$ python -q
>>> import numpy as np
>>> from numpy import linalg as LA
>>> np.set_printoptions(precision=2, suppress=True, linewidth=160, sign=" ")
>>> W0 = np.load("arr.npy")
>>> print(W0)
[[ -39.37  100.19  120.19 -158.25 -159.52   79.35]
 [ -39.63  101.07  119.37 -159.6  -158.14   79.15]
 [ -39.9   101.    119.99 -160.05 -158.5    78.88]
 [ -39.22  100.32  119.28 -160.52 -159.93   79.71]
 [ -40.82   99.28  119.12 -159.21 -158.87   79.68]
 [ -39.16   98.74  120.37 -160.27 -159.45   80.84]
 [ -41.38  100.57  120.91 -160.14 -159.12   78.73]
 [ -39.86   99.57  120.53 -159.91 -160.07   79.16]
 [ -39.76  101.12  118.47 -160.08 -160.68   77.16]
 [ -40.17  100.99  119.52 -160.14 -159.71   79.83]
 [ -40.32  100.63  119.75 -158.41 -158.93   79.84]
 [ -40.94  100.56  122.45 -160.61 -159.14   79.91]
 [ -40.31  100.23  118.16 -161.09 -159.18   79.99]
 [ -39.27  100.46  121.26 -159.83 -160.64   79.33]
 [ -39.21   99.91  119.58 -159.47 -159.57   78.14]
 [ -41.31  100.15  118.94 -160.13 -159.31   79.83]]
>>> G = np.cov(W0, rowvar=False)
>>> LA.eigvalsh(G)[::-1]
array([ 1.27,  0.88,  0.7 ,  0.6 ,  0.31,  0.19])
>>> print(G.shape)
(6, 6)
>>> np.median(W0, axis=0)
array([ -39.88,  100.39,  119.66, -160.06, -159.38,   79.52])
>>> np.argwhere(np.triu(np.abs(np.corrcoef(W0.T)) > 0.8, 1))
array([], shape=(0, 2), dtype=int64)
>>> np.argsort(-W0.std(axis=0).round(6), kind="stable")
array([ 2,  5,  0,  3,  4,  1])
>>> u = np.array([0, 1, 3])
>>> np.correlate(W0[10], W0[6], "full")
array([ -3174.39,  14338.32,   -127.48, -52516.22,   1629.07,  83210.3 ,   1472.74, -52888.35,    224.87,  14606.03,  -3303.78])
>>> np.polyval(u, W0[10])
array([ -37.32,  103.63,  122.75, -155.41, -155.93,   82.84])
>>> Xs = W0 - W0.mean(axis=0)
>>> U, sv, Vt = LA.svd(Xs, full_matrices=False)
>>> np.searchsorted(np.cumsum(sv ** 2) / (sv ** 2).sum(), 0.9) + 1
np.int64(5)
>>> round((sv ** 2).sum() ** 2 / (sv ** 4).sum(), 2)
np.float64(4.62)
>>> np.round(Xs.mean(axis=0), 2) + 0
array([ 0.,  0.,  0.,  0.,  0.,  0.])
>>> print((np.sign(U[:, 0]) == np.sign(U[0, 0])).astype(int))
[ 1  0  0  0  0  1  1  1  0  0  1  1  0  1  0  0]
>>> Vt[0] * np.sign(Vt[0, np.abs(Vt[0]).argmax()])
array([-0.13, -0.17,  0.88, -0.02,  0.08,  0.41])
>>> sv
array([ 4.36,  3.63,  3.24,  2.99,  2.15,  1.67])
